>>> import numpy as np
>>> import numpy.linalg as la
>>> np.set_printoptions(precision=1, suppress=True, linewidth=100)
>>> mat = np.minimum.outer(np.arange(1, 5), np.arange(1, 5)) * 4
>>> print(mat)
[[ 4  4  4  4]
 [ 4  8  8  8]
 [ 4  8 12 12]
 [ 4  8 12 16]]
>>> # symmetric, so the eigenvalues are real
>>> evals, V = la.eigh(mat)
>>> print(np.round(V.T @ V, 1) + 0)
[[1. 0. 0. 0.]
 [0. 1. 0. 0.]
 [0. 0. 1. 0.]
 [0. 0. 0. 1.]]
>>> print(la.eigvalsh(mat + -3 * np.eye(4)))
[-1.9 -1.3  1.  30.2]
>>> print(la.svd(mat, compute_uv=False))
[33.2  4.   1.7  1.1]
>>> print(round(float(evals.sum()), 1), np.trace(mat))
40.0 40
>>> print(evals)
[ 1.1  1.7  4.  33.2]
>>> proj = np.triu(np.array([[4, 1, 4, 0], [4, 3, 5, 1], [5, 1, 5, 2], [4, 5, 5, 5]]), 1) + np.eye(4)
>>> A2 = proj @ mat @ la.inv(proj)
>>> print(la.matrix_rank(A2))
4
>>> print(np.poly(A2))
[   1.  -40.  240. -448.  256.]
>>> print(np.trace(A2), np.trace(mat))
40.0 40
>>> print(np.round(np.abs(la.eigvals(mat)).max(), 1))
33.2
>>> print(la.matrix_power(mat, 3))
[[ 1920  3584  4800  5440]
 [ 3584  6720  9024 10240]
 [ 4800  9024 12160 13824]
 [ 5440 10240 13824 15744]]
>>> print(np.sort(np.abs(la.eigvals(mat))))
[ 1.1  1.7  4.  33.2]
>>> print(np.allclose(mat, mat.T))
True
>>> print(np.trace(mat))
40
>>> print(np.allclose(mat @ mat.T, mat.T @ mat))
True
>>> q = mat.astype(float).copy()
>>> for j in range(4):
...     q[:, j] -= q[:, :j] @ (q[:, :j].T @ q[:, j])
...     q[:, j] /= la.norm(q[:, j])
... 
>>> print(q.round(1) + 0)
[[ 0.5 -0.9  0.   0. ]
 [ 0.5  0.3 -0.8  0. ]
 [ 0.5  0.3  0.4 -0.7]
 [ 0.5  0.3  0.4  0.7]]
>>> M = np.load("dump.npy")
>>> print(M)
[[4 3 1 4 2]
 [0 5 4 5 1]
 [0 0 5 2 3]
 [0 0 0 4 5]
 [0 0 0 0 0]]
>>> # triangular: eigenvalues sit on the diagonal
>>> rng = np.random.default_rng(994301)
>>> A2 = M + rng.integers(-2, 3, (5, 4)) @ rng.integers(-2, 3, (4, 5))
>>> print(A2)
[[ 10  -2   1   7  -2]
 [  7  -2   5   9   1]
 [  0  -2   3  11   9]
 [  6  -6   1   4   3]
 [  8  -6  -1  -4 -14]]
>>> print(np.abs(A2 - M).sum(axis=1))
[18 19 19 15 33]
>>> print(np.round(la.svd(A2 - M, compute_uv=False), 1) + 0)
[21.9 14.6  4.6  1.1  0. ]
>>> print(A2 - M)
[[  6  -5   0   3  -4]
 [  7  -7   1   4   0]
 [  0  -2  -2   9   6]
 [  6  -6   1   0  -2]
 [  8  -6  -1  -4 -14]]
>>> print(la.matrix_rank(A2 - M, tol=1e-8))
4
>>> x0 = np.array([1, 1, 1, -1, 1])
>>> target = A2 @ x0
>>> c, lr = np.zeros(5), 1 / la.norm(A2, 2) ** 2
>>> for i in range(8):
...     c -= lr * A2.T @ (A2 @ c - target)
...     if i % 2 == 0: print(i, round(la.norm(A2 @ c - target), 1))
... 
0 5.9
2 5.5
4 5.3
6 5.1
>>> print(round(la.cond(A2), 1))
10.6
>>> A2 = np.array([[0, 2, 2], [2, 1, 2], [0, 2, 2], [1, 1, 1], [1, 0, 2]])
>>> print(np.einsum("ik,kj->ji", M, A2))
[[12 16  5  9  0]
 [17 18 12  4  0]
 [24 25 18 14  0]]
>>> print(np.einsum("ij->j", M))
[ 4  8 10 15 11]
>>> print(la.matrix_rank(M @ A2))
3
>>> print(M @ A2)
[[12 17 24]
 [16 18 25]
 [ 5 12 18]
 [ 9  4 14]
 [ 0  0  0]]
>>> print(np.einsum("ij,ij->i", M, M))
[46 67 38 41  0]
>>> print(np.einsum("ik,kj->ij", M, A2))
[[12 17 24]
 [16 18 25]
 [ 5 12 18]
 [ 9  4 14]
 [ 0  0  0]]
>>> W0 = np.load("run13.npy")
>>> print(W0)
[[ 0  1 -1  1 -3  3 -3  0]
 [-2  0  1  1 -2  0 -1  0]
 [-1  1 -1  2  3  0  0 -2]
 [-3 -3  3 -1 -2 -1  2  2]
 [-2  0  1  1 -2  0 -1  0]
 [-2 -2 -3  0 -3  0 -1 -2]]
>>> # row 4 repeats row 1
>>> r = la.matrix_rank(W0)
>>> print(r)
5
>>> null = la.svd(W0)[2][r:].T
>>> print(null.shape)
(8, 3)
>>> print(la.matrix_rank(W0.T @ W0), la.matrix_rank(W0 @ W0.T))
5 5
>>> print(np.round(W0 @ null, 1) + 0)
[[0. 0. 0.]
 [0. 0. 0.]
 [0. 0. 0.]
 [0. 0. 0.]
 [0. 0. 0.]
 [0. 0. 0.]]
>>> A2 = W0 / la.norm(W0, axis=1, keepdims=True)
>>> G = A2 @ A2.T
>>> print((np.abs(G) > 0.9).astype(int))
[[1 0 0 0 0 0]
 [0 1 0 0 1 0]
 [0 0 1 0 0 0]
 [0 0 0 1 0 0]
 [0 1 0 0 1 0]
 [0 0 0 0 0 1]]
>>> print(G)
[[ 1.   0.5 -0.2 -0.3  0.5  0.4]
 [ 0.5  1.  -0.2  0.5  1.   0.4]
 [-0.2 -0.2  1.  -0.5 -0.2 -0.1]
 [-0.3  0.5 -0.5  1.   0.5  0.1]
 [ 0.5  1.  -0.2  0.5  1.   0.4]
 [ 0.4  0.4 -0.1  0.1  0.4  1. ]]
>>> print(np.argwhere(np.triu(np.abs(G) > 0.95, 1)))
[[1 4]]
>>> print((G - 2 * np.eye(6)).round(6).argmax(axis=1))
[1 4 5 1 1 1]
>>> print(G[4])
[ 0.5  1.  -0.2  0.5  1.   0.4]
>>> print(round(float(np.degrees(np.arccos(np.clip(G[4, 2], -1, 1)))), 1))
101.7
>>> U, s, VT = la.svd(W0)
>>> print(np.argmax(s[:-1] / (s[1:] + 1e-6)) + 1)
5
>>> A2 = U[:, :5] @ np.diag(s[:5]) @ VT[:5]
>>> print(A2.round(1) + 0)
[[ 0.  1. -1.  1. -3.  3. -3.  0.]
 [-2.  0.  1.  1. -2.  0. -1.  0.]
 [-1.  1. -1.  2.  3.  0.  0. -2.]
 [-3. -3.  3. -1. -2. -1.  2.  2.]
 [-2.  0.  1.  1. -2.  0. -1.  0.]
 [-2. -2. -3.  0. -3.  0. -1. -2.]]
>>> print(round(float(la.norm(W0 - A2, 2)), 1), round(s[5], 1))
0.0 0.0
>>> print(la.matrix_rank(A2))
5
